>>> import numpy as np
>>> from numpy import linalg as LA
>>> np.set_printoptions(suppress=True, linewidth=120)
>>> def tidy(a):
...     return np.round(a, 2) + 0
... 
>>> K = np.load("sample2.npy")
>>> K
array([[-1,  2, -1,  0, -3,  2,  3,  3,  1,  2,  3, -1, -1],
       [-1, -1,  2, -1,  0, -3,  2,  3,  3,  1,  2,  3, -1],
       [-1, -1, -1,  2, -1,  0, -3,  2,  3,  3,  1,  2,  3],
       [ 3, -1, -1, -1,  2, -1,  0, -3,  2,  3,  3,  1,  2],
       [ 2,  3, -1, -1, -1,  2, -1,  0, -3,  2,  3,  3,  1],
       [ 1,  2,  3, -1, -1, -1,  2, -1,  0, -3,  2,  3,  3],
       [ 3,  1,  2,  3, -1, -1, -1,  2, -1,  0, -3,  2,  3],
       [ 3,  3,  1,  2,  3, -1, -1, -1,  2, -1,  0, -3,  2],
       [ 2,  3,  3,  1,  2,  3, -1, -1, -1,  2, -1,  0, -3],
       [-3,  2,  3,  3,  1,  2,  3, -1, -1, -1,  2, -1,  0],
       [ 0, -3,  2,  3,  3,  1,  2,  3, -1, -1, -1,  2, -1],
       [-1,  0, -3,  2,  3,  3,  1,  2,  3, -1, -1, -1,  2],
       [ 2, -1,  0, -3,  2,  3,  3,  1,  2,  3, -1, -1, -1]])
>>> q, Rm = LA.qr(K)
>>> np.allclose(Rm.T @ Rm, K.T @ K)
True
>>> x0 = np.array([-3, 1, 0, 2, -1, 3, -1, 1, 3, 1, 0, 0, -2])
>>> y = K @ x0
>>> y
array([ 21,   4,  18, -15,  -6, -17, -10,  -7,  11,  14,   2,  18,   3])
>>> tidy(LA.solve(K, K[:, 7]))
array([0., 0., 0., 0., 0., 0., 0., 1., 0., 0., 0., 0., 0.])
>>> tidy(LA.solve(K, 4 * y))
array([-12.,   4.,   0.,   8.,  -4.,  12.,  -4.,   4.,  12.,   4.,   0.,   0.,  -8.])
>>> tidy(LA.solve(K.T, K[6]))
array([0., 0., 0., 0., 0., 0., 1., 0., 0., 0., 0., 0., 0.])
>>> tidy(LA.solve(K, y))
array([-3.,  1.,  0.,  2., -1.,  3., -1.,  1.,  3.,  1.,  0.,  0., -2.])
>>> tidy(LA.norm(K) ** 2 / LA.norm(K, 2) ** 2)
np.float64(6.54)
>>> print(tidy(LA.norm(K, 1)), tidy(LA.norm(K, np.inf)))
23.0 23.0
>>> tidy(LA.norm(K, axis=1))
array([7.28, 7.28, 7.28, 7.28, 7.28, 7.28, 7.28, 7.28, 7.28, 7.28, 7.28, 7.28, 7.28])
>>> tidy(LA.norm(K, "nuc"))
np.float64(84.83)
>>> tidy(LA.norm(K, 2))
np.float64(10.27)
>>> M = np.loadtxt("case9.csv", delimiter=",")
>>> print(M)
[[  1.  12.   2.   6.  17.   3.  -7. -15.   8.  -6.   4.]
 [  6.  13.   7.   0.   5.   7.   1.  -5.  12.   5.   6.]
 [ -1.   3.   4.   0.   4.   3.  -2.  -3.   1.   0.   5.]
 [ -4.   6.   9.   0.  11.   6.  -6.  -8.   0.  -2.  13.]
 [  5.  16.   2.   2.  15.   1.  -3. -13.  10.  -4.   8.]
 [  3.   6.  -1.  -2.   4.  -3.   1.  -3.   2.  -2.   5.]
 [  1.  12.   2.   6.  17.   3.  -7. -15.   8.  -6.   4.]
 [  1.  10.  -3.   2.  16.  -5.  -5. -13.   2. -10.   7.]]
>>> (K @ K)[0]
array([  9,   3,  42,  29,  19, -18,  12,   5,   3, -23, -12,   5,   7])
>>> K @ np.ones(13)
array([9., 9., 9., 9., 9., 9., 9., 9., 9., 9., 9., 9., 9.])
>>> T = np.stack([M, -1 * M, M[::-1]])
>>> LA.matrix_rank(T)
array([4, 4, 4])
>>> print(np.einsum("bij,cij->bc", T, T))
[[ 4691. -4691.  3418.]
 [-4691.  4691. -3418.]
 [ 3418. -3418.  4691.]]
>>> LA.matrix_rank(T.reshape(3, -1))
np.int64(2)
